% ipython --no-banner

In [1]: import numpy as np

In [2]: np.set_printoptions(precision=2, suppress=True, linewidth=100, sign=" ")

In [3]: M = np.array([[0, 1, 0, 1, 0, 2], [2, 0, 0, 2, 1, 0], [0, 1, 2, 0, 0, 0]])

In [4]: round(np.linalg.norm(M, "nuc"), 2)
Out[4]: np.float64(7.61)

In [5]: np.round(np.linalg.norm(M) ** 2 / np.linalg.norm(M, 2) ** 2, 2)
Out[5]: np.float64(1.99)

In [6]: np.round(np.linalg.norm(M[0], 1), 2), round(float(np.linalg.norm(M[0], np.inf)), 2)
Out[6]: (np.float64(4.0), 2.0)

In [7]: round(float(np.linalg.norm(M, 1)), 2), round(float(np.linalg.norm(M, np.inf)), 2)
Out[7]: (3.0, 5.0)

In [8]: np.round(np.linalg.norm(M, 2), 2)
Out[8]: np.float64(3.17)

In [9]: W = np.array([[0, 2, -1, 1, 2, -2],
   ...:     [2, -1, 2, 1, -1, -2],
   ...:     [2, -2, -2, 2, -2, 0],
   ...:     [0, 1, -2, -2, 0, -2],
   ...:     [-2, 1, 2, 1, -1, -1],
   ...:     [0, 0, -1, -1, 0, 2]])

In [10]: coef = np.array([-2, -8, 0, -1, 9, 1])

In [11]: hid = np.maximum(M @ W + coef, 0)

In [12]: (hid > 0).astype(int)
Out[12]: 
array([[ 0,  0,  0,  0,  1,  1],
       [ 0,  0,  0,  0,  1,  0],
       [ 1,  0,  0,  1,  1,  0]])

In [13]: W2 = np.array([[3, 0, 2],
    ...:     [3, -2, -1],
    ...:     [0, 2, 3],
    ...:     [1, -1, 3],
    ...:     [-3, 1, -2],
    ...:     [1, -1, 0]])

In [14]: W @ W2
Out[14]: 
array([[ -1,  -3,  -6],
       [  5,   6,  16],
       [  8,  -4,  10],
       [ -1,  -2, -13],
       [  0,   1,   6],
       [  1,  -3,  -6]])

In [15]: hid @ W2
Out[15]: 
array([[-23,   7, -16],
       [-36,  12, -24],
       [  4,   0,  12]])

In [16]: F = np.load("m.npy")

In [17]: F
Out[17]: 
array([[ 0,  0,  9,  9,  7,  5,  2,  3,  7],
       [ 0,  0,  7,  1,  2,  2,  9,  1,  6],
       [ 0,  0,  0,  7,  5,  2,  6,  3,  5],
       [ 0,  0,  0,  0,  4,  3,  0,  0,  4],
       [ 0,  0,  0,  0,  0,  1,  3,  9,  8],
       [ 0,  0,  0,  0,  0,  0,  8,  8,  2],
       [ 0,  0,  0,  0,  0,  0,  0,  4,  9],
       [ 0,  0,  0,  0,  0,  0,  0,  0,  6],
       [ 0,  0,  0,  0,  0,  0,  0,  0,  0]])

In [18]: U, sig, vt = np.linalg.svd(F)

In [19]: sig.round(2) + 0
Out[19]: array([ 26.28,  13.67,  10.27,   7.53,   5.5 ,   3.62,   0.41,   0.  ,   0.  ])

In [20]: A2 = U[:, :7] @ np.diag(sig[:7]) @ vt[:7]

In [21]: A2.round(2) + 0
Out[21]: 
array([[ 0.,  0.,  9.,  9.,  7.,  5.,  2.,  3.,  7.],
       [ 0.,  0.,  7.,  1.,  2.,  2.,  9.,  1.,  6.],
       [ 0.,  0.,  0.,  7.,  5.,  2.,  6.,  3.,  5.],
       [ 0.,  0.,  0.,  0.,  4.,  3.,  0.,  0.,  4.],
       [ 0.,  0.,  0.,  0.,  0.,  1.,  3.,  9.,  8.],
       [ 0.,  0.,  0.,  0.,  0.,  0.,  8.,  8.,  2.],
       [ 0.,  0.,  0.,  0.,  0.,  0.,  0.,  4.,  9.],
       [ 0.,  0.,  0.,  0.,  0.,  0.,  0.,  0.,  6.],
       [ 0.,  0.,  0.,  0.,  0.,  0.,  0.,  0.,  0.]])

In [22]: np.linalg.matrix_rank(F, rtol=0.05)
Out[22]: np.int64(6)

In [23]: round(float(np.abs(F - A2).max()), 2)
Out[23]: 0.0

In [24]: np.round(np.linalg.norm(F - A2, 2), 2), round(sig[7], 2)
Out[24]: (np.float64(0.0), np.float64(0.0))

In [25]: X = np.load("run10.npy")

In [26]: X
Out[26]: 
array([[-1.33, -2.13,  1.94,  2.46],
       [-2.79, -6.4 ,  9.24,  6.38],
       [-2.45, -2.97,  1.92,  2.86],
       [-2.36, -3.75,  3.14,  3.6 ],
       [-3.56, -5.96,  6.8 ,  6.09],
       [-4.39, -8.39,  8.93,  8.23],
       [-2.49, -4.96,  5.88,  4.97],
       [-1.61, -3.35,  3.48,  2.78],
       [-2.48, -4.04,  4.37,  4.41],
       [-4.75, -8.72,  9.11,  7.87],
       [-0.98, -2.68,  2.26,  3.07],
       [-3.03, -6.19,  8.25,  5.87],
       [-1.11, -1.5 ,  1.62,  1.78],
       [-2.41, -3.77,  5.34,  3.68],
       [-2.69, -5.64,  7.01,  5.48],
       [-3.36, -6.82,  7.53,  6.71],
       [-3.92, -7.85, 10.08,  8.24],
       [-2.78, -4.79,  5.4 ,  4.58],
       [-2.16, -4.59,  5.61,  4.76],
       [-2.03, -3.43,  3.11,  2.97],
       [-3.85, -7.08,  9.43,  7.3 ],
       [-0.79, -1.64,  0.5 ,  0.68],
       [-3.36, -6.99,  6.85,  6.6 ],
       [-2.07, -3.68,  4.43,  3.86],
       [-0.84, -1.17,  2.25,  1.51],
       [-2.56, -4.72,  5.36,  4.23],
       [-1.64, -3.27,  4.58,  3.1 ],
       [-3.82, -7.84,  9.71,  7.14],
       [-2.76, -5.13,  6.02,  5.48],
       [-2.78, -4.51,  5.83,  5.06],
       [-3.84, -6.98,  8.69,  6.78],
       [-4.84, -9.32, 10.3 ,  9.06],
       [-4.51, -8.64, 10.01,  8.76],
       [-1.9 , -3.18,  3.29,  3.27],
       [-1.88, -3.57,  4.47,  3.62],
       [-1.6 , -3.07,  2.63,  3.36],
       [-0.29, -0.13,  0.04,  0.39]])

In [27]: A2 = X / np.linalg.norm(X, axis=1, keepdims=True)

In [28]: gram = A2 @ A2.T

In [29]: gram[22]
Out[29]: 
array([ 0.99,  0.98,  0.96,  0.99,  1.  ,  1.  ,  1.  ,  1.  ,  1.  ,  1.  ,  0.99,  0.99,  0.99,
        0.99,  0.99,  1.  ,  0.99,  1.  ,  1.  ,  1.  ,  0.99,  0.89,  1.  ,  1.  ,  0.97,  1.  ,
        0.99,  0.99,  1.  ,  0.99,  0.99,  1.  ,  1.  ,  1.  ,  0.99,  0.99,  0.76])

In [30]: round(float(np.degrees(np.arccos(np.clip(gram[22, 0], -1, 1)))), 2)
Out[30]: 7.27

In [31]: (gram - 2 * np.eye(37)).round(6).argmax(axis=1)
Out[31]: 
array([ 35,  26,   3,  19,  17,  31,  32,  25,  33,  17,  35,  26,   8,  20,  34,  31,  34,   4,
        16,   3,  34,   2,   5,  32,  13,  17,  11,  14,  32,  23,  34,  15,   6,   8,  16,   0,
         2])
